$ python -q
>>> import numpy as np
>>> np.set_printoptions(suppress=True, linewidth=200)
>>> tidy = lambda a: np.round(a, 1) + 0
>>> data = np.load("run7.npy")
>>> data
array([[ 1,  9, 15, 11, 12,  9,  6,  7,  5],
       [ 4,  2,  5,  1,  1,  0,  3,  0,  0],
       [ 1,  5,  0,  2,  1,  1,  1,  2,  5],
       [ 5,  5,  7,  1,  4,  1,  5,  4,  3],
       [ 0,  6,  7,  5,  6,  5,  3,  2,  2],
       [ 2, 11,  8,  7, 11,  8,  4,  2,  2],
       [10, 12,  7,  8,  6,  5,  6,  6,  5],
       [ 4,  7,  8,  1,  6,  2,  4,  1,  1],
       [ 2,  9,  6,  7,  5,  5,  5,  7,  9],
       [ 6,  9, 14, 16, 11, 11,  7, 10,  4],
       [ 0,  0,  0,  0,  0,  0,  0,  0,  0],
       [ 0,  5,  3,  0,  5,  2,  1,  1,  1],
       [ 5,  8, 13,  5, 10,  3,  6,  5,  3],
       [ 1,  5,  0,  2,  1,  1,  1,  2,  5],
       [ 9,  7,  7,  6,  5,  4,  5,  4,  0],
       [ 1,  3,  2,  0,  3,  1,  2,  4,  3],
       [ 4, 13,  3,  4,  9,  5,  4,  6,  8],
       [ 0,  2,  3,  2,  2,  3,  1,  1,  1],
       [ 5,  8,  9, 12,  7, 10,  5,  6,  2],
       [ 3, 10,  1,  4,  6,  4,  2,  2,  5],
       [ 6, 13,  7,  5, 12,  7,  5,  9,  4],
       [ 6, 12, 10,  5,  7,  5,  7,  7,  9],
       [ 3, 13,  6,  2, 13,  6,  4,  5,  4]])
>>> basis = data[[14, 20]].astype(float)
>>> for _ in range(4):
...     z = np.linalg.norm(data[:, None] - basis, axis=-1).argmin(axis=1)
...     basis = np.array([data[z == j].mean(axis=0) for j in range(2)])
... 
>>> print(z)
[1 0 0 0 0 1 1 0 1 1 0 0 1 0 1 0 1 0 1 0 1 1 1]
>>> np.bincount(z)
array([11, 12])
>>> other = np.c_[data[:, :4] @ np.array([[4, 2, 1, 3], [3, 4, 8, 1], [5, 6, 5, 2], [3, 6, 8, 2]]), np.array([4, 2, 4, 3, -8, -8, 7, 4, -8, 4, 2, -1, 6, -3, 1, 7, -6, -5, -9, -7, -7, -8, 3])]
>>> other
array([[139, 194, 236,  64,   4],
       [ 50,  52,  53,  26,   2],
       [ 25,  34,  57,  12,   4],
       [ 73,  78,  88,  36,   3],
       [ 68,  96, 123,  30,  -8],
       [102, 138, 186,  47,  -8],
       [135, 158, 205,  72,   7],
       [ 80,  90, 108,  37,   4],
       [ 86, 118, 160,  41,  -8],
       [169, 228, 276,  87,   4],
       [  0,   0,   0,   0,   2],
       [ 30,  38,  55,  11,  -1],
       [124, 150, 174,  59,   6],
       [ 25,  34,  57,  12,  -3],
       [110, 124, 148,  60,   1],
       [ 23,  26,  35,  10,   7],
       [ 82, 102, 155,  39,  -6],
       [ 27,  38,  47,  12,  -5],
       [125, 168, 210,  65,  -9],
       [ 59,  76, 120,  29,  -7],
       [113, 136, 185,  55,  -7],
       [125, 150, 192,  60,  -8],
       [ 87, 106, 153,  38,   3]])
>>> print(tidy(np.linalg.norm(np.linalg.qr(data)[0].T @ other, axis=0) ** 2 / ((other ** 2).sum(axis=0) + 1e-12)))
[1.  1.  1.  1.  0.6]
>>> tidy(np.linalg.lstsq(data, other[:, 0])[0])
array([4., 3., 5., 3., 0., 0., 0., 0., 0.])
>>> tidy(np.linalg.norm(other - data @ np.linalg.lstsq(data, other)[0], axis=0))
array([ 0. ,  0. ,  0. ,  0. , 17.4])
>>> np.linalg.matrix_rank(other)
np.int64(5)
>>> np.linalg.matrix_rank(np.c_[data, other])
np.int64(10)
